In [1]: import numpy as np

In [2]: np.set_printoptions(precision=1, suppress=True, linewidth=100, legacy="1.25")

In [3]: tidy = lambda a: np.round(a, 1) + 0

In [4]: arr = np.loadtxt("test11.csv", delimiter=",")

In [5]: arr
Out[5]: 
array([[ 1. ,  0. ,  0. ],
       [ 0. ,  0.8, -0.6],
       [ 0. ,  0.6,  0.8]])

In [6]: # columns are unit length and at right angles

In [7]: Y = arr / np.linalg.norm(arr, axis=1, keepdims=True)

In [8]: cov = Y @ Y.T

In [9]: np.degrees(np.arccos(np.clip(cov[2, 1], -1, 1)))
Out[9]: 90.0

In [10]: tidy(cov[2])
Out[10]: array([0., 0., 1.])

In [11]: tidy(np.linalg.norm(Y, axis=1))
Out[11]: array([1., 1., 1.])

In [12]: tidy(cov)
Out[12]: 
array([[1., 0., 0.],
       [0., 1., 0.],
       [0., 0., 1.]])

In [13]: (np.abs(cov) > 0.9).astype(int)
Out[13]: 
array([[1, 0, 0],
       [0, 1, 0],
       [0, 0, 1]])

In [14]: tidy(arr @ arr.T)
Out[14]: 
array([[1., 0., 0.],
       [0., 1., 0.],
       [0., 0., 1.]])

In [15]: arr[:, 0] @ arr[:, 2]
Out[15]: 0.0

In [16]: tidy(arr.T @ arr)
Out[16]: 
array([[1., 0., 0.],
       [0., 1., 0.],
       [0., 0., 1.]])

In [17]: tidy(np.linalg.svd(arr, compute_uv=False))
Out[17]: array([1., 1., 1.])

In [18]: (np.linalg.matrix_power((arr != 0) + (arr.T != 0) + np.eye(3), 3) > 0).astype(int)
Out[18]: 
array([[1, 0, 0],
       [0, 1, 1],
       [0, 1, 1]])

In [19]: np.trace(arr)
Out[19]: 2.6

In [20]: (arr - arr.T) / 2
Out[20]: 
array([[ 0. ,  0. ,  0. ],
       [ 0. ,  0. , -0.6],
       [ 0. ,  0.6,  0. ]])

In [21]: tidy(np.sort(np.abs(np.linalg.eigvals(arr))))
Out[21]: array([1., 1., 1.])

In [22]: tidy(np.linalg.det(arr))
Out[22]: 1.0

In [23]: np.allclose(arr @ arr.T, arr.T @ arr)
Out[23]: True

In [24]: r0 = np.array([5, -4])

In [25]: np.cross(arr[0, :3], arr[2, :3])
Out[25]: array([ 0. , -0.8,  0.6])

In [26]: np.polyval(r0, arr[0])
Out[26]: array([ 1., -4., -4.])

In [27]: np.correlate(arr[0], arr[2], "full")
Out[27]: array([0.8, 0.6, 0. , 0. , 0. ])

In [28]: np.convolve(arr[0], r0)
Out[28]: array([ 5., -4.,  0.,  0.])

In [29]: K = np.load("layer13.npy")

In [30]: K
Out[30]: 
array([[-0.9,  1.3,  0.8],
       [-0.7,  1.3,  0.6],
       [ 0.7,  0.8, -1.4],
       [-0.2,  1.3,  1.2]])

In [31]: P = K @ np.linalg.solve(K.T @ K, K.T)

In [32]: tidy(np.trace(P))
Out[32]: 3.0

In [33]: np.linalg.matrix_rank(np.eye(4) - P)
Out[33]: 1

In [34]: tidy((np.eye(4) - P) @ K)
Out[34]: 
array([[0., 0., 0.],
       [0., 0., 0.],
       [0., 0., 0.],
       [0., 0., 0.]])

In [35]: tidy(np.linalg.eigvalsh(P))
Out[35]: array([0., 1., 1., 1.])

In [36]: tidy(P)
Out[36]: 
array([[ 0.6,  0.5, -0.1,  0. ],
       [ 0.5,  0.4,  0.1,  0. ],
       [-0.1,  0.1,  1. ,  0. ],
       [ 0. ,  0. ,  0. ,  1. ]])

In [37]: np.allclose(P @ P, P)
Out[37]: True
